>>> import numpy as np
>>> np.set_printoptions(suppress=True, linewidth=100)
>>> arr = np.loadtxt("data.csv", delimiter=",")
>>> arr
array([[-3., -2., -1.,  0.],
       [ 1.,  2.,  3.,  4.],
       [ 5.,  6.,  7.,  8.],
       [ 9., 10., 11., 12.],
       [13., 14., 15., 16.],
       [17., 18., 19., 20.]])
>>> rng = np.random.default_rng(545545)
>>> Y = arr + rng.integers(-2, 3, (6, 2)) @ rng.integers(-2, 3, (2, 4))
>>> Y
array([[-7.,  0.,  3.,  4.],
       [-3.,  2.,  7., 10.],
       [ 1.,  7., 11., 13.],
       [13.,  9.,  7.,  7.],
       [17., 13., 11., 11.],
       [17., 19., 19., 19.]])
>>> np.abs(Y - arr).sum(axis=1)
array([14., 14., 14., 14., 14.,  2.])
>>> Y - arr
array([[-4.,  2.,  4.,  4.],
       [-4.,  0.,  4.,  6.],
       [-4.,  1.,  4.,  5.],
       [ 4., -1., -4., -5.],
       [ 4., -1., -4., -5.],
       [ 0.,  1.,  0., -1.]])
>>> np.round(np.linalg.svd(Y - arr, compute_uv=False), 2) + 0
array([17.05,  2.27,  0.  ,  0.  ])
>>> X = np.loadtxt("out16.csv", delimiter=",")
>>> X
array([[-4., -2., -2.,  2.,  0., -4.],
       [ 4.,  2.,  2., -2.,  0.,  4.],
       [ 2.,  1.,  1., -1.,  0.,  2.]])
>>> np.unique(X.round(6), axis=0).shape
(3, 6)
>>> np.round(X @ np.linalg.pinv(X) @ X, 2)
array([[-4., -2., -2.,  2.,  0., -4.],
       [ 4.,  2.,  2., -2.,  0.,  4.],
       [ 2.,  1.,  1., -1.,  0.,  2.]])
>>> np.round(np.trace(np.linalg.pinv(X) @ X), 2)
np.float64(1.0)
>>> rk = np.linalg.matrix_rank(X)
>>> rk
np.int64(1)
>>> ns = np.linalg.svd(X)[2][rk:].T
>>> np.allclose(X @ ns, 0)
True
>>> ns.shape
(6, 5)
>>> [int(np.linalg.matrix_rank(X[:i])) for i in range(1, len(X) + 1)]
[1, 1, 1]
>>> np.linalg.matrix_rank(X.T @ X), np.linalg.matrix_rank(X @ X.T)
(np.int64(1), np.int64(1))
>>> [int(np.linalg.matrix_rank(np.delete(X, i, axis=0))) for i in range(3)]
[1, 1, 1]
>>> Y = X / np.linalg.norm(X, axis=1, keepdims=True)
>>> gram = Y @ Y.T
>>> np.round(np.linalg.norm(Y, axis=1), 2)
array([1., 1., 1.])
>>> np.argwhere(np.triu(np.abs(gram) > 0.95, 1))
array([[0, 1],
       [0, 2],
       [1, 2]])
>>> (gram - 2 * np.eye(3)).round(6).argmax(axis=1)
array([0, 2, 1])
>>> (np.abs(gram) > 0.9).astype(int)
array([[1, 1, 1],
       [1, 1, 1],
       [1, 1, 1]])
>>> round(np.linalg.norm(X, 2) / np.linalg.norm(X), 2)
np.float64(1.0)
>>> np.linalg.cond(X) > 100
np.True_
>>> [round(float(x), 2) for x in np.linalg.svd(X, compute_uv=False)[:3]]
[9.95, 0.0, 0.0]
>>> Y = X[0, 0] * X[1:] - np.outer(X[1:, 0], X[0])
>>> Y
array([[ 0.,  0.,  0.,  0., -0.,  0.],
       [ 0.,  0.,  0.,  0., -0.,  0.]])
>>> X[:, 0] / X[0, 0]
array([ 1. , -1. , -0.5])
>>> feats = np.load("block15.npy")
>>> feats
array([[ 3.73, -5.51,  3.48,  2.16,  1.9 ],
       [-9.62,  1.05,  6.94,  2.01, 12.17],
       [-2.29,  9.43,  6.59, -0.27,  9.35],
       [10.76, -9.09, -4.17,  1.51,  2.98],
       [ 5.99, -2.55,  1.84, -0.3 , -3.44],
       [ 6.18,  2.8 , -2.36,  1.08,  4.77],
       [ 3.18, -4.84,  3.65,  0.09,  3.11],
       [-2.77, -4.08,  5.81,  1.1 ,  7.1 ],
       [-4.56, -3.54,  0.  , -4.43, -3.15],
       [-6.56,  1.03, -1.78, -4.3 ,  0.71],
       [-2.68,  1.69,  0.51, -3.9 , -0.05],
       [-5.26,  9.17, -1.53,  2.12,  8.44],
       [-3.46, -0.15,  1.41, -3.36, -4.11],
       [ 2.8 ,  1.62,  3.26,  3.27,  5.3 ],
       [-7.18, -2.56, -6.85,  1.33,  9.25],
       [-2.03, -5.73, -2.  ,  0.4 , -1.25],
       [ 2.11, -0.18, -0.06,  0.91, -3.49],
       [-5.07, -1.38,  0.64, -0.87,  6.86],
       [-2.84, -1.14,  1.17,  2.59,  5.32],
       [ 4.83,  2.72, -1.02,  1.1 , 10.24],
       [-5.62, -2.85,  3.63,  1.79, -4.83],
       [-1.55, -2.48, -4.75, -5.48,  4.99],
       [-7.47,  1.67, -3.2 ,  2.32,  1.4 ],
       [-3.3 , -4.15,  1.14,  2.64,  7.7 ],
       [ 1.79,  3.64,  1.47, -2.66,  1.29]])
>>> D = np.linalg.norm(feats[:, None] - feats[None], axis=-1)
>>> np.flatnonzero(D[11] < D.mean() / 2)
array([11])
>>> (D + 1e9 * np.eye(25)).round(6).argmin(axis=1)
array([ 6,  7, 11,  0, 16, 19,  0, 23, 12, 10,  9,  2,  8, 18, 17,  8,  4, 18, 23,  5, 12,  9,  9,
       18, 10])
